% ipython --no-banner

In [1]: import numpy as np

In [2]: import numpy.linalg as la

In [3]: np.set_printoptions(precision=2, suppress=True, linewidth=100)

In [4]: data = np.loadtxt("layer13.csv", delimiter=",")

In [5]: data.round(2) + 0
Out[5]: 
array([[-0.22, -0.13, -0.04,  0.35,  0.06,  0.15, -0.45, -0.42, -0.04, -0.28,  0.1 , -0.04, -0.45,
        -0.24, -0.19],
       [-0.16, -0.13, -0.12,  0.06,  0.42,  0.39,  0.21,  0.18, -0.4 , -0.24,  0.12,  0.04,  0.43,
        -0.31, -0.16],
       [ 0.63, -0.25, -0.04, -0.24,  0.21,  0.03,  0.31, -0.44, -0.16,  0.11, -0.1 ,  0.08, -0.23,
        -0.14, -0.12],
       [-0.11,  0.42, -0.23, -0.24,  0.28,  0.15,  0.12,  0.1 ,  0.46, -0.15, -0.09,  0.45, -0.28,
        -0.21,  0.02],
       [-0.25,  0.03,  0.1 , -0.6 ,  0.2 , -0.13, -0.35,  0.06, -0.31,  0.06, -0.45, -0.24, -0.11,
        -0.15,  0.04],
       [-0.05, -0.12, -0.34,  0.32,  0.52, -0.23, -0.11,  0.18, -0.12,  0.53,  0.06,  0.07, -0.19,
         0.12,  0.2 ],
       [ 0.36,  0.15,  0.09,  0.  , -0.11,  0.27, -0.06,  0.6 , -0.12,  0.03,  0.23, -0.32, -0.44,
        -0.15, -0.13],
       [ 0.44,  0.38,  0.25,  0.1 ,  0.28, -0.12, -0.5 ,  0.  , -0.1 , -0.12,  0.01,  0.27,  0.28,
         0.19, -0.21],
       [-0.14,  0.64, -0.21,  0.16, -0.19,  0.02,  0.28, -0.23, -0.47,  0.14, -0.14, -0.06, -0.11,
         0.13, -0.2 ],
       [ 0.  ,  0.05,  0.18,  0.18,  0.43,  0.18,  0.22, -0.05,  0.27, -0.23, -0.31, -0.5 , -0.07,
         0.43,  0.  ],
       [-0.3 , -0.17,  0.45, -0.13,  0.05,  0.24,  0.08,  0.03,  0.  ,  0.36,  0.1 ,  0.31, -0.16,
         0.31, -0.49],
       [-0.11,  0.29,  0.18, -0.23,  0.24, -0.11,  0.04, -0.31,  0.15,  0.21,  0.64, -0.36,  0.11,
        -0.18,  0.05],
       [-0.11, -0.07,  0.13, -0.07,  0.12, -0.59,  0.27,  0.15, -0.25, -0.5 ,  0.25,  0.13, -0.28,
         0.17, -0.04],
       [-0.03,  0.11,  0.61,  0.38,  0.04, -0.15,  0.21,  0.04, -0.02,  0.14, -0.27,  0.1 , -0.03,
        -0.51,  0.2 ],
       [ 0.  ,  0.05,  0.21, -0.09,  0.  ,  0.41, -0.05, -0.12, -0.29, -0.09,  0.16,  0.22, -0.14,
         0.27,  0.71]])

In [6]: # orthonormal columns

In [7]: Q, evecs = la.qr(data[:, :13])[0], la.qr(data[:, 13:])[0]

In [8]: s = la.svd(Q.T @ evecs, compute_uv=False)

In [9]: s.round(2) + 0
Out[9]: array([0., 0.])

In [10]: (s > 0.9).sum()
Out[10]: np.int64(0)

In [11]: x = np.array([4, 4, -2, -1, -2, 3, 5, -5, 4, 1, 1, -2, 1, 4, 2])

In [12]: data.T @ (data @ x)
Out[12]: array([ 4.,  4., -2., -1., -2.,  3.,  5., -5.,  4.,  1.,  1., -2.,  1.,  4.,  2.])

In [13]: np.sort(np.abs(np.degrees(np.angle(la.eigvals(data)))))
Out[13]: 
array([  0.  ,  45.87,  45.87,  56.91,  56.91,  83.77,  83.77, 100.34, 100.34, 135.3 , 135.3 ,
       150.05, 150.05, 169.33, 169.33])

In [14]: np.abs(la.eigvals(data))
Out[14]: array([1., 1., 1., 1., 1., 1., 1., 1., 1., 1., 1., 1., 1., 1., 1.])

In [15]: np.round(la.norm(x), 2), round(float(la.norm(data @ x)), 2)
Out[15]: (np.float64(11.96), 11.96)
